>>> import numpy as np
>>> import numpy.linalg as la
>>> np.set_printoptions(precision=1, suppress=True, linewidth=100, sign=" ")
>>> K = np.loadtxt("a.csv", delimiter=",")
>>> print(K)
[[ 0.8 -0.5  0.4  0.2  0.9  0.  -0.1  0. ]
 [ 0.3  0.6  1.8 -1.1 -1.  -2.   2.5  1. ]
 [ 0.1 -1.   0.2 -0.3 -0.1 -1.1  0.   1.2]
 [ 0.6 -0.9  0.7  0.   0.5  0.1  0.1  0. ]
 [-0.7  0.   0.6  0.6 -0.6 -0.3  0.4 -0.3]
 [-1.1  2.  -0.5  0.7  0.3 -0.5  1.1  0. ]
 [ 0.  -1.2 -0.9  2.8  0.   0.9 -0.8 -0.3]
 [-0.6  0.5  0.6  0.3  0.1  2.4  1.2  0.1]
 [ 0.9 -0.3  0.5 -1.1  0.7  0.1  0.4 -1.1]]
>>> P = K @ la.solve(K.T @ K, K.T)
>>> print(round(float(np.trace(P)), 1))
8.0
>>> print(P.round(1) + 0)
[[ 0.8  0.  -0.1  0.4 -0.1  0.1  0.  -0.1 -0.1]
 [ 0.   1.   0.   0.   0.   0.   0.   0.   0. ]
 [-0.1  0.   1.   0.2  0.   0.   0.   0.   0. ]
 [ 0.4  0.   0.2  0.4  0.2 -0.1  0.   0.1  0.1]
 [-0.1  0.   0.   0.2  1.   0.   0.   0.   0. ]
 [ 0.1  0.   0.  -0.1  0.   1.   0.   0.   0. ]
 [ 0.   0.   0.   0.   0.   0.   1.   0.   0. ]
 [-0.1  0.   0.   0.1  0.   0.   0.   1.   0. ]
 [-0.1  0.   0.   0.1  0.   0.   0.   0.   1. ]]
>>> print(np.diag(P))
[ 0.8  1.   1.   0.4  1.   1.   1.   1.   1. ]
>>> print(np.allclose(P @ P, P))
True
>>> x = np.array([2, -4, -2, 4, 5, 0, 1, 1])
>>> print((K @ x).argmax())
6
>>> print(K @ np.ones(8))
[ 1.7  2.1 -1.   1.1 -0.3  2.   0.5  4.6  0.1]
>>> print(np.einsum("ij,j->i", K, x))
[  8.  -11.3   3.3   6.   -3.1  -3.8  16.7  -1.4   0.4]
>>> print((K * x).sum(axis=1))
[  8.  -11.3   3.3   6.   -3.1  -3.8  16.7  -1.4   0.4]
>>> W1 = np.array([[1, 0, 2, 2, 2],
...     [0, 1, 1, 1, 0],
...     [2, 1, 0, 1, 0],
...     [0, 0, 0, 1, 0],
...     [2, 1, 1, 1, 1],
...     [1, 0, 1, 0, 0],
...     [1, 1, 2, 2, 1],
...     [1, 1, 1, 2, 0]])
>>> beta = np.array([2, 3, -1, 4, -3])
>>> H = np.maximum(K @ W1 + beta, 0)
>>> print(la.matrix_rank(H))
4
>>> basis = np.array([[2, 3, 2], [0, 2, 3], [0, 0, 3], [0, 1, 0], [0, 3, 0]])
>>> print(W1 @ basis)
[[  2  11   8]
 [  0   3   6]
 [  4   9   7]
 [  0   1   0]
 [  4  12  10]
 [  2   3   5]
 [  2  10  11]
 [  2   7   8]]
>>> print((H @ basis).round(6).argmax(axis=1))
[ 1  2  1  1  1  2  1  2  1]
>>> J = np.loadtxt("test12.csv", delimiter=",")
>>> print(J)
[[  5.   5.   5.   5.   5.   5.   5.]
 [  5.  10.  10.  10.  10.  10.  10.]
 [  5.  10.  15.  15.  15.  15.  15.]
 [  5.  10.  15.  20.  20.  20.  20.]
 [  5.  10.  15.  20.  25.  25.  25.]
 [  5.  10.  15.  20.  25.  30.  30.]
 [  5.  10.  15.  20.  25.  30.  35.]]
>>> rng = np.random.default_rng(84)
>>> labels = rng.permutation(8)
>>> B = K[:, labels] * rng.choice([-1, 1], 8)
>>> print(B)
[[ 0.8 -0.  -0.4 -0.9  0.2 -0.  -0.5 -0.1]
 [ 0.3 -1.  -1.8  1.  -1.1  2.   0.6  2.5]
 [ 0.1 -1.2 -0.2  0.1 -0.3  1.1 -1.   0. ]
 [ 0.6 -0.  -0.7 -0.5  0.  -0.1 -0.9  0.1]
 [-0.7  0.3 -0.6  0.6  0.6  0.3  0.   0.4]
 [-1.1 -0.   0.5 -0.3  0.7  0.5  2.   1.1]
 [ 0.   0.3  0.9 -0.   2.8 -0.9 -1.2 -0.8]
 [-0.6 -0.1 -0.6 -0.1  0.3 -2.4  0.5  1.2]
 [ 0.9  1.1 -0.5 -0.7 -1.1 -0.1 -0.3  0.4]]
>>> U, _, VT = la.svd(K.T @ B)
>>> print(np.round(U @ VT, 1) + 0)
[[ 1.  0.  0.  0.  0.  0.  0.  0.]
 [ 0.  0.  0.  0.  0.  0.  1.  0.]
 [ 0.  0. -1.  0.  0.  0.  0.  0.]
 [ 0.  0.  0.  0.  1.  0.  0.  0.]
 [ 0.  0.  0. -1.  0.  0.  0.  0.]
 [ 0.  0.  0.  0.  0. -1.  0.  0.]
 [ 0.  0.  0.  0.  0.  0.  0.  1.]
 [ 0. -1.  0.  0.  0.  0.  0.  0.]]
>>> print(np.round(la.lstsq(K, B)[0], 1) + 0)
[[ 1.  0.  0.  0.  0.  0.  0.  0.]
 [ 0.  0.  0.  0.  0.  0.  1.  0.]
 [ 0.  0. -1.  0.  0.  0.  0.  0.]
 [ 0.  0.  0.  0.  1.  0.  0.  0.]
 [ 0.  0.  0. -1.  0.  0.  0.  0.]
 [ 0.  0.  0.  0.  0. -1.  0.  0.]
 [ 0.  0.  0.  0.  0.  0.  0.  1.]
 [ 0. -1.  0.  0.  0.  0.  0.  0.]]
>>> print(labels)
[ 0  7  2  4  3  5  1  6]
>>> vals, evecs = la.eigh(J)
>>> print(vals)
[   1.3    1.5    1.9    2.8    5.    13.1  114.4]
>>> print(round(vals.sum(), 1), np.trace(J))
140.0 140.0
>>> print(np.abs(evecs[:, -1]))
[ 0.1  0.2  0.3  0.4  0.4  0.5  0.5]
>>> W0 = np.array([[-0.9, 2.0, -1.0, -1.0, -1.0, 2.0, 0.0, 2.0],
...     [1.0, 0.1, 0.0, 0.0, 0.0, 1.0, 1.0, 0.0],
...     [-1.0, 1.0, 1.1, -1.0, -2.0, 0.0, -1.0, -2.0],
...     [-1.0, 2.0, -2.0, 2.1, 1.0, 0.0, -1.0, -1.0],
...     [-2.0, 0.0, 1.0, -1.0, -0.9, -1.0, 2.0, -2.0],
...     [-2.0, -2.0, 2.0, 2.0, 2.0, 2.1, 1.0, -2.0],
...     [1.0, 0.0, 0.0, -2.0, -2.0, 0.0, -0.9, -1.0],
...     [-1.0, 2.0, -1.0, -1.0, -1.0, 2.0, 0.0, 2.1]])
>>> U, sv, VT = la.svd(W0, full_matrices=False)
>>> print(sv.round(1) + 0)
[ 6.7  5.4  4.6  3.9  2.6  1.6  0.8  0. ]
>>> print(U.shape, sv.shape, VT.shape)
(8, 8) (8,) (8, 8)
>>> print(np.abs(U[:, 0]).round(6).argmax())
5
>>> print(np.round(U.T @ U, 1) + 0)
[[ 1.  0.  0.  0.  0.  0.  0.  0.]
 [ 0.  1.  0.  0.  0.  0.  0.  0.]
 [ 0.  0.  1.  0.  0.  0.  0.  0.]
 [ 0.  0.  0.  1.  0.  0.  0.  0.]
 [ 0.  0.  0.  0.  1.  0.  0.  0.]
 [ 0.  0.  0.  0.  0.  1.  0.  0.]
 [ 0.  0.  0.  0.  0.  0.  1.  0.]
 [ 0.  0.  0.  0.  0.  0.  0.  1.]]
>>> print(np.cumsum(sv ** 2) / np.sum(sv ** 2))
[ 0.4  0.6  0.8  0.9  1.   1.   1.   1. ]
>>> U, sv, VT = la.svd(W0)
>>> print(np.argmax(sv[:-1] / (sv[1:] + 1e-6)) + 1)
7
>>> B = U[:, :7] @ np.diag(sv[:7]) @ VT[:7]
>>> print(B.round(1) + 0)
[[-0.9  2.  -1.  -1.  -1.   2.   0.   2. ]
 [ 1.   0.1  0.   0.   0.   1.   1.   0. ]
 [-1.   1.   1.1 -1.  -2.   0.  -1.  -2. ]
 [-1.   2.  -2.   2.1  1.   0.  -1.  -1. ]
 [-2.   0.   1.  -1.  -0.9 -1.   2.  -2. ]
 [-2.  -2.   2.   2.   2.   2.1  1.  -2. ]
 [ 1.   0.   0.  -2.  -2.   0.  -0.9 -1. ]
 [-1.   2.  -1.  -1.  -1.   2.   0.   2.1]]
>>> print(np.round(la.norm(W0 - B) / la.norm(W0), 1))
0.0
>>> q, evecs = la.qr(W0[:, :3])[0], la.qr(W0[:, 3:])[0]
>>> sv = la.svd(q.T @ evecs, compute_uv=False)
>>> print(sv)
[ 1.   0.8  0.7]
>>> print(np.degrees(np.arccos(sv.clip(0, 1))))
[  0.9  33.2  46.2]
>>> print((sv > 0.9).sum())
1
>>> print(np.allclose(W0, W0.T))
False
>>> print(np.round(np.trace(W0), 1))
4.8
>>> print(round(float(np.abs(la.eigvals(W0)).max()), 1))
4.4
>>> print(round(la.det(W0), 1))
-31.2
>>> print(np.allclose(W0 @ W0.T, W0.T @ W0))
False
>>> print((W0 - W0.T) / 2)
[[ 0.   0.5  0.   0.   0.5  2.  -0.5  1.5]
 [-0.5  0.  -0.5 -1.   0.   1.5  0.5 -1. ]
 [ 0.   0.5  0.   0.5 -1.5 -1.  -0.5 -0.5]
 [ 0.   1.  -0.5  0.   1.  -1.   0.5  0. ]
 [-0.5  0.   1.5 -1.   0.  -1.5  2.  -0.5]
 [-2.  -1.5  1.   1.   1.5  0.   0.5 -2. ]
 [ 0.5 -0.5  0.5 -0.5 -2.  -0.5  0.  -0.5]
 [-1.5  1.   0.5  0.   0.5  2.   0.5  0. ]]
>>> print(np.sort(np.abs(la.eigvals(W0))))
[ 0.1  1.1  1.1  1.9  1.9  3.6  4.4  4.4]
>>> W0.inv()
Traceback (most recent call last):
  File "<python-input-60>", line 1, in <module>
    W0.inv()
    ^^^^^^
AttributeError: 'numpy.ndarray' object has no attribute 'inv'
>>> x = np.array([-2, -2, -2, -2, 1, 2, 2, 2])
>>> rhs = W0 @ x
>>> beta, lr = np.zeros(8), 1 / la.norm(W0, 2) ** 2
>>> for i in range(300):
...     beta -= lr * W0.T @ (W0 @ beta - rhs)
...     if i % 50 == 0: print(i, round(la.norm(W0 @ beta - rhs), 1))
... 
0 10.2
50 1.4
100 0.7
150 0.4
200 0.2
250 0.1
>>> print(np.round(la.cond(W0), 1))
462.4
>>> X = np.load("data.npy")
>>> print(X)
[[-0.7 -1.  -1.  -1.  -0.8  1.  -0.7  0.6 -0.9  0.8 -0.9  1.   0.2]
 [ 0.7  1.  -1.   1.   1.  -0.6 -0.4 -1.   1.  -0.4  0.9  0.8 -0.4]
 [ 0.3  0.9 -0.9  1.   0.9 -0.4  0.3 -1.   1.  -0.5  0.7  0.4  0. ]
 [-1.  -1.   0.7 -1.  -0.8  1.   0.   0.6 -0.8 -0.7 -0.7  0.3  0.6]
 [ 0.   0.8  0.3  0.9  0.6 -0.3  0.  -0.8  0.8 -0.7  0.7 -0.4  0. ]
 [ 1.   1.  -0.9  0.   0.5 -1.  -1.   0.8 -0.7  0.8  1.   0.4 -0.9]
 [-0.7 -1.   1.  -1.  -1.   0.   0.9  1.  -1.   0.9 -1.  -0.9  0.6]
 [-1.  -1.  -1.   1.   0.2  1.   1.  -1.   1.   0.4 -1.   0.9  1. ]
 [-0.9 -1.  -0.4 -1.  -1.   1.   0.6  1.  -1.   1.  -1.   0.8  0.7]
 [ 0.9  1.  -0.9  1.   1.  -1.   0.2 -1.   1.  -0.5  0.9  0.  -0.3]
 [-1.  -1.   0.8 -1.  -0.9  1.   0.6  0.9 -0.9  0.1 -1.   0.1  0.7]
 [ 0.9  1.   0.3 -0.4  0.1 -0.9 -0.9  0.8 -0.7  0.2  0.9 -0.5 -0.8]
 [-0.4 -0.4 -0.4  0.6  0.7  0.9 -1.  -0.8  0.5 -0.9  1.   0.4 -0.5]
 [ 0.2  0.   0.8 -0.9 -0.8 -0.7  0.9  0.9 -0.7  0.8 -0.9 -0.6  0.3]
 [-1.  -0.9  1.   0.8  0.7  1.  -0.8 -0.9  0.9 -1.   1.  -0.8  0.2]
 [-1.  -1.  -1.  -0.7  0.   1.  -0.9 -0.8 -0.4 -0.7  0.1  1.   0.2]
 [ 0.9  0.9 -0.8  0.  -0.2 -1.   0.6  0.6 -0.4  1.  -0.7  0.2 -0.2]
 [ 0.9  0.9  1.  -1.  -1.  -1.   1.   1.  -1.   1.  -1.  -1.   0.2]
 [ 1.   1.   0.6  0.7  0.2 -1.   0.6  0.6  0.3  0.8  0.2 -0.9 -0.4]
 [ 1.   1.  -0.9  0.9  0.7 -1.  -0.4 -0.3  0.6  0.8  0.8  0.  -0.7]
 [-1.  -1.   1.  -1.  -0.9  0.9  0.3  1.  -0.9 -0.6 -0.8 -0.8  0.5]
 [ 1.   0.4 -1.  -1.  -1.  -1.   1.   1.  -1.   1.  -1.   0.9  0.3]
 [-0.9 -1.   0.5 -0.8 -0.6  0.9  0.7  0.1 -0.3 -0.2 -0.9  0.2  0.7]
 [ 0.8 -0.1 -1.   0.1  0.5  0.3 -0.9 -0.5 -0.3  0.7  0.5  1.  -0.6]
 [ 1.   0.9  0.9 -1.  -0.9 -1.   1.   1.  -1.   1.  -1.  -0.9  0.2]
 [-1.  -1.   0.1  0.5  0.5  1.  -0.6 -1.   0.8 -1.   0.7  0.6  0.5]
 [ 0.7  1.   0.4  1.   0.9 -0.9 -0.5 -0.9  1.  -0.9  1.  -0.7 -0.5]
 [ 1.   1.   0.9  0.6  0.5 -1.  -0.9  0.7  0.  -0.4  1.  -0.9 -0.8]
 [-1.  -1.   0.9 -1.  -0.8  1.   0.   0.8 -0.8 -0.7 -0.7 -0.2  0.5]
 [-0.6 -0.3 -0.7  0.9  0.7  0.8 -0.6 -0.9  0.8 -0.8  0.8  0.6 -0.1]
 [ 1.   0.8 -0.9 -1.  -0.9 -1.  -0.9  1.  -1.   1.  -0.8  0.6 -0.8]
 [-0.9 -0.9  0.9  0.2 -0.2  0.8  0.9 -0.6  0.6 -0.7 -0.7 -0.5  0.7]
 [-1.  -1.   0.9 -0.2 -0.7  0.7  1.  -0.3  0.5  0.  -1.  -0.6  0.9]
 [-0.7 -0.5  0.9 -0.6 -0.7 -0.4  1.   0.7 -0.1  0.5 -1.  -0.8  0.8]
 [ 1.   0.9 -1.   0.4  0.6 -0.8 -0.9 -0.2 -0.3  0.8  0.8  0.9 -0.8]
 [-1.  -1.   0.8 -0.7 -0.7  1.   0.9  0.1 -0.2 -0.5 -0.9 -0.2  0.8]
 [ 1.   1.  -1.   0.4  0.2 -1.  -0.1  0.4 -0.3  1.  -0.2  0.6 -0.6]]
>>> Ac = X - X.mean(axis=0)
>>> evecs = la.svd(Ac)[2][:4]
>>> B = Ac - Ac @ evecs.T @ evecs
>>> print(np.diag(evecs.T @ evecs))
[ 0.3  0.3  0.5  0.3  0.2  0.3  0.5  0.3  0.3  0.3  0.3  0.4  0.2]
>>> print((Ac @ evecs.T).std(axis=0))
[ 1.9  1.6  1.   0.8]
>>> print(B.std(axis=0))
[ 0.1  0.2  0.1  0.2  0.1  0.2  0.1  0.2  0.1  0.3  0.2  0.1  0.1]
>>> print(np.round(np.cov(Ac @ evecs.T, rowvar=False), 1) + 0)
[[ 3.6  0.   0.   0. ]
 [ 0.   2.5  0.   0. ]
 [ 0.   0.   1.1  0. ]
 [ 0.   0.   0.   0.6]]
>>> m1 = np.load("block7.npy")
>>> print(m1)
[[ 0  1  0 -3 -2 -3  1 -3 -1]
 [-1 -2  2  3  1  1 -3 -1 -1]
 [ 3 -3  3 -1 -1  2  2 -1  0]
 [-3  0 -2 -1  2  3  3 -3  3]
 [-1  0 -2  3  0  0  2 -1  1]
 [-2  1 -2  0 -2 -1 -1 -3  3]
 [ 3 -3  3 -1 -1  2  2 -1  0]
 [ 3  0 -1  0 -2  2 -2  1 -2]
 [ 3 -2 -3  0  0  0  1 -3 -2]
 [-3 -2 -1 -3  2 -1  1 -2  2]
 [-1 -2  2 -3 -2 -3  3  0  0]
 [-2 -3  1  0  0 -2  3 -2 -2]
 [ 3 -1 -2  0  2 -2  3  3  3]
 [ 1 -2  2 -2 -1 -2 -1  1  3]
 [-3  3  3 -3 -2  3 -2  2  0]]
>>> x = np.array([2, -1, 1, 3, -2, -2, -1, 2, 3])
>>> h1 = np.maximum(m1 @ x, 0)
>>> print(np.tanh(m1 @ x))
[-1.  1.  1. -1.  1.  1.  1.  1. -1. -1.  0. -1.  1.  1. -1.]
>>> print(np.flatnonzero(h1 > 1e-9))
[  1   2   4   5   6   7  12  13]
>>> print(np.maximum(m1 @ (3 * x), 0))
[  0  15   9   0  12   9   9   9   0   0   0   0  51  54   0]
>>> print(h1)
[  0   5   3   0   4   3   3   3   0   0   0   0  17  18   0]
>>> x = np.array([0, 3, 5, 5, 0, 3, -3, -3, 3])
>>> rhs = m1 @ x
>>> beta, lr = np.zeros(9), 1 / la.norm(m1, 2) ** 2
>>> for i in range(30):
...     beta -= lr * m1.T @ (m1 @ beta - rhs)
...     if i % 5 == 0: print(i, round(la.norm(m1 @ beta - rhs), 1))
... 
0 30.9
5 12.3
10 7.9
15 5.8
20 4.4
25 3.5
>>> print(beta)
[-0.4  2.4  4.5  4.9 -0.5  3.2 -3.1 -2.5  2.9]
>>> print(np.round(la.cond(m1), 1))
4.7
>>> P = m1 @ la.solve(m1.T @ m1, m1.T)
>>> print(la.matrix_rank(np.eye(15) - P))
6
>>> print(round(np.trace(P), 1))
9.0
>>> print(np.allclose(P @ P, P))
True
>>> print(np.round(P @ m1[:, 3], 1) + 0)
[-3.  3. -1. -1.  3.  0. -1.  0.  0. -3. -3.  0.  0. -2. -3.]
>>> A = np.load("mat.npy")
>>> print(A)
[[ -5.   1.   5.   2.]
 [ 12.   1. -10.  -2.]
 [ -2.   1.   2.   2.]
 [-12.   1.  10.   4.]]
>>> B = A[0, 0] * A[1:] - np.outer(A[1:, 0], A[0])
>>> print(B)
[[  0. -17. -10. -14.]
 [  0.  -3.   0.  -6.]
 [  0.   7.  10.   4.]]
>>> print(A[:, 0] / A[0, 0])
[ 1.  -2.4  0.4  2.4]
>>> print(B - B[0])
[[  0.   0.   0.   0.]
 [  0.  14.  10.   8.]
 [  0.  24.  20.  18.]]
>>> print(B.shape)
(3, 4)
>>> print(round(float(la.norm(B)), 1))
28.2
>>> print(la.svd(B, compute_uv=False))
[ 27.4   6.6   1.7]
>>> print(np.abs(B).max())
17.0
>>> print(B.mean(axis=0))
[ 0.  -4.3  0.  -5.3]
>>> x = np.array([2, 1, 1, 1])
>>> h1 = np.maximum(A @ x, 0)
>>> print(np.maximum(A @ x, 0) - np.maximum(-A @ x, 0))
[-2. 13.  1. -9.]
>>> print(A * (h1 > 1e-9)[:, None])
[[ -0.   0.   0.   0.]
 [ 12.   1. -10.  -2.]
 [ -2.   1.   2.   2.]
 [ -0.   0.   0.   0.]]
>>> print(h1)
[  0.  13.   1.   0.]
>>> labels = rng.permutation(4)
>>> B = A[:, labels] * rng.choice([-1, 1], 4)
>>> print(B)
[[  5.   5.  -2.  -1.]
 [-10. -12.   2.  -1.]
 [  2.   2.  -2.  -1.]
 [ 10.  12.  -4.  -1.]]
>>> U, _, VT = la.svd(A.T @ B)
>>> print(labels)
[ 2  0  3  1]
>>> x = np.array([2, -2, -2, -2])
>>> rhs = A @ x
>>> beta, lr = np.zeros(4), 1 / la.norm(A, 2) ** 2
>>> for i in range(15):
...     beta -= lr * A.T @ (A @ beta - rhs)
...     if i % 5 == 0: print(i, round(la.norm(A @ beta - rhs), 1))
... 
0 6.5
5 6.1
10 5.7
>>> print(round(la.cond(A), 1))
78.3
